% ipython --no-banner

In [1]: import numpy as np

In [2]: import numpy.linalg as la

In [3]: np.set_printoptions(precision=2, suppress=True, linewidth=120, floatmode="fixed")

In [4]: arr = np.loadtxt("m.csv", delimiter=",")

In [5]: print(arr)
[[0.40 0.60 0.00]
 [0.50 0.17 0.33]
 [0.75 0.00 0.25]]

In [6]: hat = np.triu(np.array([[2, 0, 1], [2, 1, 1], [2, 2, 0]]), 1) + np.eye(3)

In [7]: Y = hat @ arr @ la.inv(hat)

In [8]: print(la.matrix_rank(Y))
3

In [9]: print(Y)
[[ 1.15  0.60 -1.50]
 [ 1.25  0.17 -0.84]
 [ 0.75  0.00 -0.50]]

In [10]: x = np.array([2, 0, -1])

In [11]: rhs = arr @ x

In [12]: c, lr = np.zeros(3), 1 / la.norm(arr, 2) ** 2

In [13]: for i in range(6):
    ...:     c -= lr * arr.T @ (arr @ c - rhs)
    ...:     if i % 2 == 0: print(i, round(la.norm(arr @ c - rhs), 2))
    ...: 
0 0.26
2 0.25
4 0.24

In [14]: print(round(la.cond(arr), 2))
7.17

In [15]: Y = arr / la.norm(arr, axis=1, keepdims=True)

In [16]: C2 = Y @ Y.T

In [17]: print(la.norm(Y, axis=1))
[1.00 1.00 1.00]

In [18]: print(np.argwhere(np.triu(np.abs(C2) > 0.95, 1)))
[]

In [19]: print(C2)
[[1.00 0.67 0.53]
 [0.67 1.00 0.93]
 [0.53 0.93 1.00]]

In [20]: print(round(np.degrees(np.arccos(np.clip(C2[2, 1], -1, 1))), 2))
21.68

In [21]: r0 = np.array([1, -3, -2])

In [22]: Y = arr + np.outer(r0, np.eye(3)[0])

In [23]: print(Y)
[[ 1.40  0.60  0.00]
 [-2.50  0.17  0.33]
 [-1.25  0.00  0.25]]

In [24]: K = np.load("a.npy")

In [25]: print(K)
[[ 6 -3 -4]
 [-3  2 -4]
 [-4 -4 -4]]

In [26]: print(la.norm(K, axis=0))
[7.81 5.39 6.93]

In [27]: print(np.round(la.norm(K, "nuc"), 2))
19.53

In [28]: print(round(float(la.norm(K[0] - K[1])), 2))
10.3

In [29]: print(round(float(la.norm(K[0], 1)), 2), np.round(la.norm(K[0], np.inf), 2))
13.0 6.0

In [30]: print((K + K.T) / 2)
[[ 6.00 -3.00 -4.00]
 [-3.00  2.00 -4.00]
 [-4.00 -4.00 -4.00]]

In [31]: la.determinant(K)
---------------------------------------------------------------------------
AttributeError                            Traceback (most recent call last)
Cell In[31], line 1
----> 1 la.determinant(K)

AttributeError: module 'numpy.linalg' has no attribute 'determinant'

In [32]: print(K @ K)
[[61 -8  4]
 [-8 29 20]
 [ 4 20 48]]

In [33]: print(np.sort(np.abs(la.eigvals(K))))
[3.83 7.77 7.94]

In [34]: print(np.round(np.abs(la.eigvals(K)).max(), 2))
7.94

In [35]: print(round(float(la.det(K)), 2))
-236.0

In [36]: print(la.matrix_power(K, 2))
[[61 -8  4]
 [-8 29 20]
 [ 4 20 48]]

In [37]: print(np.allclose(K @ K.T, K.T @ K))
True

In [38]: assert K == K.T
---------------------------------------------------------------------------
ValueError                                Traceback (most recent call last)
Cell In[38], line 1
----> 1 assert K == K.T

ValueError: The truth value of an array with more than one element is ambiguous. Use a.any() or a.all()

In [39]: hat = np.triu(np.array([[1, 1, 3], [-2, 0, 2], [3, 3, -1]]), 1) + np.eye(3)

In [40]: Y = hat @ K @ la.inv(hat)

In [41]: print(np.poly(Y))
[  1.00  -4.00 -61.00 236.00]

In [42]: print(hat @ K - K @ hat)
[[-15.00 -16.00 -28.00]
 [ -8.00  -5.00  -3.00]
 [  0.00   4.00  20.00]]

In [43]: print(np.round(la.det(Y), 2))
-236.0

In [44]: A = np.array([[0, 0, 1, 1, 0],
    ...:     [0, 0, 0, 0, 1],
    ...:     [1, 0, 0, 0, 0],
    ...:     [1, 0, 0, 0, 0],
    ...:     [0, 1, 0, 0, 0]])

In [45]: def softmax(z):
    ...:     e = np.exp(z - z.max(axis=-1, keepdims=True))
    ...:     return e / e.sum(axis=-1, keepdims=True)
    ...: 

In [46]: print(np.round(softmax(10 * A[2]), 2) + 0)
[1.00 0.00 0.00 0.00 0.00]

In [47]: print(softmax(A).sum(axis=1))
[1.00 1.00 1.00 1.00 1.00]

In [48]: att = A @ A.T / np.sqrt(5)

In [49]: print(softmax(att)[2] @ A)
[0.51 0.16 0.16 0.16 0.16]

In [50]: Uu, sigma, vt = la.svd(A)

In [51]: vecs = vt[:(sigma > 1e-8).sum()]

In [52]: rng = np.random.default_rng(13)

In [53]: x = A[1] + -1 * A[3] + rng.integers(2) * np.eye(5)[4]

In [54]: print(x)
[-1.00  0.00  0.00  0.00  2.00]

In [55]: print(np.diag(vecs.T @ vecs))
[1.00 1.00 0.50 0.50 1.00]

In [56]: print(round(float(la.norm(x - vecs.T @ vecs @ x)), 2))
0.0

In [57]: print(np.allclose(vecs.T @ vecs @ x, x))
True

In [58]: print(la.matrix_rank(np.vstack([A, x])))
4

In [59]: W0 = np.array([[1, -2, -2], [1, -2, -2], [3, 0, 0], [1, -2, -2], [3, 0, 0]])

In [60]: print(W0)
[[ 1 -2 -2]
 [ 1 -2 -2]
 [ 3  0  0]
 [ 1 -2 -2]
 [ 3  0  0]]

In [61]: print(la.matrix_rank(W0, rtol=0.1))
2

In [62]: print(round(float(la.norm(W0, 2) / la.norm(W0)), 2))
0.83

In [63]: print(np.argsort(-la.norm(W0, axis=0).round(6), kind="stable")[:3])
[0 1 2]

In [64]: J = np.loadtxt("data.csv", delimiter=",")

In [65]: print(J)
[[ 9.00  5.00  0.00 -1.00  8.00 -2.00  6.00]
 [ 5.00 18.00  3.00 -7.00  8.00  7.00  2.00]
 [ 0.00  3.00 12.00 -4.00 -7.00 -2.00  0.00]
 [-1.00 -7.00 -4.00  4.00  0.00 -3.00 -2.00]
 [ 8.00  8.00 -7.00  0.00 14.00  1.00  4.00]
 [-2.00  7.00 -2.00 -3.00  1.00 11.00 -4.00]
 [ 6.00  2.00  0.00 -2.00  4.00 -4.00 16.00]]

In [66]: print(la.cond(J) > 100)
True

In [67]: print(la.matrix_rank(J, rtol=0.1))
4

In [68]: print(np.argsort(-la.norm(J, axis=0).round(6), kind="stable")[:3])
[1 4 6]

In [69]: Uu, sigma, vt = la.svd(J)

In [70]: vecs = vt[:(sigma > 1e-8).sum()]

In [71]: x = J[1] + -1 * J[5] + rng.integers(2) * np.eye(7)[0]

In [72]: print(x)
[ 8.00 11.00  5.00 -4.00  7.00 -4.00  6.00]

In [73]: print(round(la.norm(x - vecs.T @ vecs @ x), 2))
0.11

In [74]: x = np.array([2, 3, 3, 3, 1, 0, 2])

In [75]: print(np.sign((J @ x).round(6)))
[ 1.00  1.00  1.00 -1.00  1.00 -1.00  1.00]

In [76]: print((J * x).sum(axis=1))
[ 50.00  64.00  26.00 -27.00  41.00  -5.00  48.00]

In [77]: print(J @ x)
[ 50.00  64.00  26.00 -27.00  41.00  -5.00  48.00]

In [78]: print(J @ (2 * x))
[100.00 128.00  52.00 -54.00  82.00 -10.00  96.00]

In [79]: print(np.einsum("ij,j->i", J, x))
[ 50.00  64.00  26.00 -27.00  41.00  -5.00  48.00]

In [80]: print(la.norm(J @ x) <= la.norm(J, 2) * la.norm(x) + 1e-9)
True

In [81]: Y = np.array([[9, -3, 1], [2, -6, 9], [5, 1, 3], [-1, 7, 5]])

In [82]: mat = np.block([[np.zeros((4, 4)), Y], [Y.T, np.zeros((3, 3))]])

In [83]: print(mat)
[[ 0.00  0.00  0.00  0.00  9.00 -3.00  1.00]
 [ 0.00  0.00  0.00  0.00  2.00 -6.00  9.00]
 [ 0.00  0.00  0.00  0.00  5.00  1.00  3.00]
 [ 0.00  0.00  0.00  0.00 -1.00  7.00  5.00]
 [ 9.00  2.00  5.00 -1.00  0.00  0.00  0.00]
 [-3.00 -6.00  1.00  7.00  0.00  0.00  0.00]
 [ 1.00  9.00  3.00  5.00  0.00  0.00  0.00]]

In [84]: print(np.abs(np.diag(la.qr(mat)[1])) > 1e-9)
[ True  True  True False  True  True  True]

In [85]: print(la.lstsq(mat[:-1].T, mat[-1])[2])
5

In [86]: try:
    ...:     la.inv(mat)
    ...: except la.LinAlgError as e:
    ...:     print("failed:", e)
    ...: 
failed: Singular matrix

In [87]: print(np.allclose(mat[:-1].T @ la.lstsq(mat[:-1].T, mat[-1])[0], mat[-1]))
False

In [88]: r0, g = W0[1], W0[0]

In [89]: print(r0 @ r0)
9

In [90]: pr = (r0 @ g) / (r0 @ r0) * r0

In [91]: print(la.matrix_rank(np.outer(r0, g)))
1

In [92]: print(np.argsort(-la.norm(mat, axis=0).round(6), kind="stable")[:3])
[1 6 4]

In [93]: print(la.cond(mat) > 100)
True

In [94]: Uu, sigma, vt = la.svd(mat)

In [95]: vecs = vt[:(sigma > 1e-8).sum()]

In [96]: x = mat[1] + -1 * mat[0] + rng.integers(2) * np.eye(7)[1]

In [97]: print(x)
[ 0.00  1.00  0.00  0.00 -7.00 -3.00  8.00]

In [98]: print(np.diag(vecs.T @ vecs))
[0.77 1.00 0.35 0.88 1.00 1.00 1.00]

In [99]: print(np.round(la.norm(x - vecs.T @ vecs @ x), 2))
0.03

In [100]: data = np.loadtxt("layer4.csv", delimiter=",")

In [101]: print(data)
[[2.00 0.00 2.00 0.00 2.00 0.00]
 [3.00 0.00 3.00 0.00 3.00 0.00]
 [1.00 2.00 1.00 2.00 1.00 2.00]
 [2.00 0.00 2.00 0.00 2.00 0.00]
 [3.00 0.00 3.00 0.00 3.00 0.00]
 [1.00 2.00 1.00 2.00 1.00 2.00]]

In [102]: r0 = np.array([-1, -2, 0])

In [103]: print(np.cross(data[3, :3], data[5, :3]))
[-4.00  0.00  4.00]

In [104]: print(np.array([np.convolve(row, r0, "same") for row in data]))
[[-4.00 -2.00 -4.00 -2.00 -4.00  0.00]
 [-6.00 -3.00 -6.00 -3.00 -6.00  0.00]
 [-4.00 -5.00 -4.00 -5.00 -4.00 -4.00]
 [-4.00 -2.00 -4.00 -2.00 -4.00  0.00]
 [-6.00 -3.00 -6.00 -3.00 -6.00  0.00]
 [-4.00 -5.00 -4.00 -5.00 -4.00 -4.00]]

In [105]: print(np.correlate(data[3], data[5], "full"))
[ 4.00  2.00  8.00  4.00 12.00  6.00  8.00  4.00  4.00  2.00  0.00]

In [106]: print(np.convolve(data[3], r0))
[-2.00 -4.00 -2.00 -4.00 -2.00 -4.00  0.00  0.00]

In [107]: x = np.array([3, 0, 0, 0, 2, 0])

In [108]: print((data * x).sum(axis=1))
[10.00 15.00  5.00 10.00 15.00  5.00]

In [109]: print(np.einsum("ij,j->i", data, x))
[10.00 15.00  5.00 10.00 15.00  5.00]

In [110]: print([round(float(x), 2) for x in la.svd(data, compute_uv=False)[:3]])
[9.29, 4.66, 0.0]

In [111]: m1 = np.load("block3.npy")

In [112]: print(m1)
[[  0.93  -4.94  34.82]
 [  0.04  -1.02  17.71]
 [ -0.98   2.01  14.69]
 [ -1.06  -4.20 -58.18]
 [  0.90   1.89  -7.14]
 [ -0.54   1.23  11.38]
 [  0.25   2.20   7.00]
 [ -0.47  -2.20   8.74]
 [ -0.54  -2.55  10.51]
 [ -0.53   4.72  19.33]
 [  0.02  -2.08   0.42]
 [  0.48  -2.68  14.52]
 [  0.86  -2.01   4.31]
 [ -0.45  -0.70 -38.90]
 [  2.23  -0.77  10.38]
 [ -0.52  -4.34 -20.83]
 [  0.85   0.18 -30.25]
 [ -1.33  -2.96  -3.36]
 [ -0.04  -4.09  -8.46]
 [ -0.09   0.10 -29.00]]

In [113]: r0 = np.array([1, 0])

In [114]: print(np.convolve(m1[11], r0))
[ 0.48 -2.68 14.52  0.00]

In [115]: print(np.correlate(m1[11], m1[2], "full"))
[  7.05 -38.40 207.44  31.81 -14.23]

In [116]: print(np.array([np.convolve(row, r0, "same") for row in m1]))
[[  0.93  -4.94  34.82]
 [  0.04  -1.02  17.71]
 [ -0.98   2.01  14.69]
 [ -1.06  -4.20 -58.18]
 [  0.90   1.89  -7.14]
 [ -0.54   1.23  11.38]
 [  0.25   2.20   7.00]
 [ -0.47  -2.20   8.74]
 [ -0.54  -2.55  10.51]
 [ -0.53   4.72  19.33]
 [  0.02  -2.08   0.42]
 [  0.48  -2.68  14.52]
 [  0.86  -2.01   4.31]
 [ -0.45  -0.70 -38.90]
 [  2.23  -0.77  10.38]
 [ -0.52  -4.34 -20.83]
 [  0.85   0.18 -30.25]
 [ -1.33  -2.96  -3.36]
 [ -0.04  -4.09  -8.46]
 [ -0.09   0.10 -29.00]]

In [117]: Xs = m1 - m1.mean(axis=0)

In [118]: Uu, sigma, vt = la.svd(Xs, full_matrices=False)

In [119]: print(np.searchsorted(np.cumsum(sigma ** 2) / (sigma ** 2).sum(), 0.9) + 1)
1

In [120]: print(np.round(sigma ** 2 / (sigma ** 2).sum(), 2) + 0)
[0.99 0.01 0.00]

In [121]: print(np.round(Xs.mean(axis=0), 2) + 0)
[0.00 0.00 0.00]

In [122]: print(round(float((sigma ** 2).sum() ** 2 / (sigma ** 4).sum()), 2))
1.03

In [123]: x = np.array([1, 8, 3])

In [124]: rhs = m1 @ x

In [125]: print(la.solve(m1.T @ m1, m1.T @ rhs))
[1.00 8.00 3.00]

In [126]: print(np.round(la.pinv(m1) @ m1, 2) + 0)
[[1.00 0.00 0.00]
 [0.00 1.00 0.00]
 [0.00 0.00 1.00]]

In [127]: rhs = rhs + 0.3 * rng.normal(size=20)

In [128]: print(rhs)
[  66.16   45.03   59.57 -209.08   -4.85   43.45   38.70    8.32   10.72   95.11  -15.43   22.82   -2.08 -122.90
   27.10  -98.27  -87.96  -35.16  -57.74  -86.16]

In [129]: c, *_ = la.lstsq(m1, rhs)

In [130]: print([round(float(la.norm(la.solve(m1.T @ m1 + lam * np.eye(3), m1.T @ rhs))), 2) for lam in (0, 1, 10, 100)])
[8.6, 8.54, 8.09, 5.66]

In [131]: print(c.round())
[1.00 8.00 3.00]
